$ ipython --no-banner

In [1]: import numpy as np

In [2]: np.set_printoptions(precision=2, suppress=True, linewidth=200, legacy="1.25")

In [3]: rnd = lambda a: np.round(a, 2) + 0

In [4]: B = np.array([[3, -4, -3, -1]])

In [5]: mat = B.T @ B

In [6]: print(mat)
[[  9 -12  -9  -3]
 [-12  16  12   4]
 [ -9  12   9   3]
 [ -3   4   3   1]]

In [7]: print(np.einsum("ij,ji->", mat, mat))
1225

In [8]: print(np.einsum("ii->", mat))
35

In [9]: print(np.kron(np.eye(2, dtype=int), mat))
[[  9 -12  -9  -3   0   0   0   0]
 [-12  16  12   4   0   0   0   0]
 [ -9  12   9   3   0   0   0   0]
 [ -3   4   3   1   0   0   0   0]
 [  0   0   0   0   9 -12  -9  -3]
 [  0   0   0   0 -12  16  12   4]
 [  0   0   0   0  -9  12   9   3]
 [  0   0   0   0  -3   4   3   1]]

In [10]: print(rnd(np.linalg.det(2 * mat)), rnd(np.linalg.det(mat)))
0.0 0.0

In [11]: print(rnd(np.linalg.det(mat.T)))
0.0

In [12]: print(rnd(np.linalg.eigvals(mat)))
[ 0. 35.  0.  0.]

In [13]: Uu, sigma, vt = np.linalg.svd(mat)

In [14]: print(np.argmax(sigma[:-1] / (sigma[1:] + 1e-6)) + 1)
1

In [15]: print(rnd(sigma))
[35.  0.  0.  0.]

In [16]: B = Uu[:, :1] @ np.diag(sigma[:1]) @ vt[:1]

In [17]: print(rnd(np.linalg.norm(mat - B) / np.linalg.norm(mat)))
0.0

In [18]: print(rnd(B))
[[  9. -12.  -9.  -3.]
 [-12.  16.  12.   4.]
 [ -9.  12.   9.   3.]
 [ -3.   4.   3.   1.]]

In [19]: print(rnd(np.linalg.norm(mat - B, 2)), rnd(sigma[1]))
0.0 0.0

In [20]: print(np.linalg.matrix_rank(mat, rtol=0.05))
1

In [21]: data = np.load("layer10.npy")

In [22]: print(data)
[[ 18  16   6  -8]
 [ 26  -8  22 -12]
 [  8 -16  22  -2]
 [  5  14  18   2]]

In [23]: # rank 3

In [24]: B = np.array([[1, 3], [2, 1], [2, 2], [0, 3]])

In [25]: print(np.linalg.matrix_rank(np.vstack([data, B.T])))
4

In [26]: print(np.linalg.matrix_rank(data @ B))
2

In [27]: print(np.einsum("ik,kj->ij", data, B))
[[62 58]
 [54 78]
 [20 46]
 [69 71]]

In [28]: print(B.T @ data.T)
[[62 54 20 69]
 [58 78 46 71]]

In [29]: print(np.einsum("ij,ij->i", data, data))
[ 680 1368  808  549]

In [30]: print(data @ B)
[[62 58]
 [54 78]
 [20 46]
 [69 71]]

In [31]: print(np.unique(data.round(6), axis=0).shape)
(4, 4)

In [32]: print(rnd(np.trace(np.linalg.pinv(data) @ data)))
3.0

In [33]: print(np.abs(np.diag(np.linalg.qr(data)[1])) > 1e-9)
[ True  True  True False]

In [34]: print(np.linalg.lstsq(data[:-1].T, data[-1])[2])
3

In [35]: Uu, sigma, vt = np.linalg.svd(data)

In [36]: print(rnd(sigma))
[48.11 28.26 17.07  0.  ]

In [37]: B = Uu[:, :3] @ np.diag(sigma[:3]) @ vt[:3]

In [38]: print(np.linalg.matrix_rank(B))
3

In [39]: print(np.linalg.matrix_rank(data, rtol=0.05))
3

In [40]: rk = np.linalg.matrix_rank(data)

In [41]: print(rk)
3

In [42]: N = np.linalg.svd(data)[2][rk:].T

In [43]: print(np.allclose(data @ N, 0))
True

In [44]: print([int(np.linalg.matrix_rank(data[:, :j + 1])) for j in range(4)])
[1, 2, 3, 3]

In [45]: print([int(np.linalg.matrix_rank(data[:i])) for i in range(1, len(data) + 1)])
[1, 2, 3, 3]

In [46]: print(rnd(data @ N))
[[0.]
 [0.]
 [0.]
 [0.]]

In [47]: print(rnd(N @ N.T))
[[ 0.26 -0.04 -0.09  0.43]
 [-0.04  0.01  0.01 -0.07]
 [-0.09  0.01  0.03 -0.14]
 [ 0.43 -0.07 -0.14  0.71]]

In [48]: P = np.triu(np.array([[-1, 1, -2, 1], [-1, -1, 0, 1], [1, -2, 1, 1], [-1, 0, 1, 0]]), 1) + np.eye(4)

In [49]: B = P @ data @ np.linalg.inv(P)

In [50]: print(rnd(np.linalg.det(B)))
0.0

In [51]: print(rnd(np.poly(B)))
[  1. -34. 272. -44.   0.]

In [52]: print(np.trace(B), np.trace(data))
34.0 34

In [53]: M = np.load("arr.npy")

In [54]: print(M)
[[0 1 0]
 [1 0 1]
 [0 1 0]]

In [55]: rk = np.linalg.matrix_rank(M)

In [56]: print(rk)
2

In [57]: N = np.linalg.svd(M)[2][rk:].T

In [58]: print(M @ N)
[[0.]
 [0.]
 [0.]]

In [59]: print(N[:, 0] / N[np.abs(N[:, 0]).round(6).argmax(), 0])
[ 1. -0. -1.]

In [60]: print(np.linalg.matrix_rank(M.T @ M), np.linalg.matrix_rank(M @ M.T))
2 2

In [61]: print(rnd(N @ N.T))
[[ 0.5  0.  -0.5]
 [ 0.   0.   0. ]
 [-0.5  0.   0.5]]

In [62]: print(np.allclose(M @ N, 0))
True

In [63]: print(N.shape)
(3, 1)

In [64]: print([int(np.linalg.matrix_rank(np.delete(M, i, axis=0))) for i in range(3)])
[2, 1, 2]

In [65]: print([int(np.linalg.matrix_rank(M[:, :j + 1])) for j in range(3)])
[1, 2, 2]
